>>> import numpy as np
>>> from numpy import linalg as LA
>>> np.set_printoptions(suppress=True, linewidth=160)
>>> A = np.tanh(np.array([[0.6, 1.0],
...     [-0.2, -0.8],
...     [0.3, -1.0],
...     [0.2, -1.0],
...     [-0.3, 0.1],
...     [0.3, -1.8],
...     [0.4, -0.6],
...     [0.4, 0.9],
...     [1.5, 0.4],
...     [-0.9, 1.0],
...     [0.6, -0.2],
...     [-0.3, -1.2],
...     [-0.4, -0.1],
...     [0.4, -1.1],
...     [-2.4, -0.3],
...     [0.8, -2.0],
...     [-0.7, 1.1],
...     [0.9, 0.3],
...     [0.7, 2.4],
...     [0.3, 0.5],
...     [-0.8, -2.3],
...     [0.8, 0.0],
...     [0.0, -0.6],
...     [-0.8, 1.0],
...     [0.2, -0.7]]) @ np.array([[-0.8, -1.2, 1.1], [-0.5, -0.4, -0.8]]))
>>> A.round(2)
array([[-0.75, -0.81, -0.14],
       [ 0.51,  0.51,  0.4 ],
       [ 0.25,  0.04,  0.81],
       [ 0.33,  0.16,  0.77],
       [ 0.19,  0.31, -0.39],
       [ 0.58,  0.35,  0.94],
       [-0.02, -0.24,  0.73],
       [-0.65, -0.69, -0.27],
       [-0.89, -0.96,  0.87],
       [ 0.22,  0.59, -0.95],
       [-0.36, -0.56,  0.68],
       [ 0.69,  0.69,  0.56],
       [ 0.35,  0.48, -0.35],
       [ 0.23, -0.04,  0.87],
       [ 0.97,  1.  , -0.98],
       [ 0.35, -0.16,  0.99],
       [ 0.01,  0.38, -0.93],
       [-0.7 , -0.83,  0.64],
       [-0.94, -0.95, -0.82],
       [-0.45, -0.51, -0.07],
       [ 0.95,  0.95,  0.74],
       [-0.56, -0.74,  0.71],
       [ 0.29,  0.24,  0.45],
       [ 0.14,  0.51, -0.93],
       [ 0.19,  0.04,  0.65]])
>>> d = LA.norm(A[:, None] - A[None], axis=-1)
>>> d.shape
(25, 25)
>>> d[6].round(6).argsort(kind="stable")[:4]
array([ 6, 13, 24,  2])
>>> LA.matrix_rank(d ** 2)
np.int64(5)
>>> d.mean(axis=1).argmax()
np.int64(14)
>>> round(LA.norm(A), 2)
np.float64(5.38)
>>> C2 = np.cov(A, rowvar=False)
>>> C2.round(2)
array([[ 0.31,  0.31,  0.03],
       [ 0.31,  0.36, -0.09],
       [ 0.03, -0.09,  0.49]])
>>> np.round(A.std(axis=0), 2)
array([0.54, 0.59, 0.69])
>>> np.round(np.corrcoef(A.T), 2)
array([[ 1.  ,  0.94,  0.07],
       [ 0.94,  1.  , -0.22],
       [ 0.07, -0.22,  1.  ]])
>>> np.round(np.median(A, axis=0), 2)
array([0.19, 0.04, 0.56])
>>> np.round(np.polyfit(A[:, 0], A[:, 1], 1), 2)
array([ 1.03, -0.05])
>>> data = np.load("case15.npy")
>>> data
array([[0., 2., 0., 0., 0.],
       [2., 3., 2., 0., 0.],
       [0., 2., 3., 2., 0.],
       [0., 0., 2., 0., 2.],
       [0., 0., 0., 2., 0.]])
>>> M2 = LA.inv(data)
>>> round(float(LA.slogdet(data)[0]), 2)
1.0
>>> M2.round(2)
array([[-0.42,  0.5 , -0.33,  0.  ,  0.33],
       [ 0.5 ,  0.  ,  0.  ,  0.  ,  0.  ],
       [-0.33,  0.  ,  0.33,  0.  , -0.33],
       [ 0.  ,  0.  ,  0.  ,  0.  ,  0.5 ],
       [ 0.33,  0.  , -0.33,  0.5 ,  0.33]])
>>> np.round(LA.inv(M2), 2)
array([[0., 2., 0., 0., 0.],
       [2., 3., 2., 0., 0.],
       [0., 2., 3., 2., 0.],
       [0., 0., 2., 0., 2.],
       [0., 0., 0., 2., 0.]])
>>> np.round(LA.norm(M2, 1), 2), np.round(LA.norm(M2, np.inf), 2)
(np.float64(1.58), np.float64(1.58))
>>> LA.norm(M2, axis=1).argmax()
np.int64(0)
>>> round(float(M2[4] @ M2[2]), 2)
-0.33
>>> round(LA.norm(M2[4], 1), 2), round(LA.norm(M2[4], np.inf), 2)
(np.float64(1.5), np.float64(0.5))
>>> np.round(LA.norm(M2, 2), 2)
np.float64(1.0)
>>> np.round(LA.norm(M2, axis=0), 2)
array([0.8 , 0.5 , 0.58, 0.5 , 0.76])
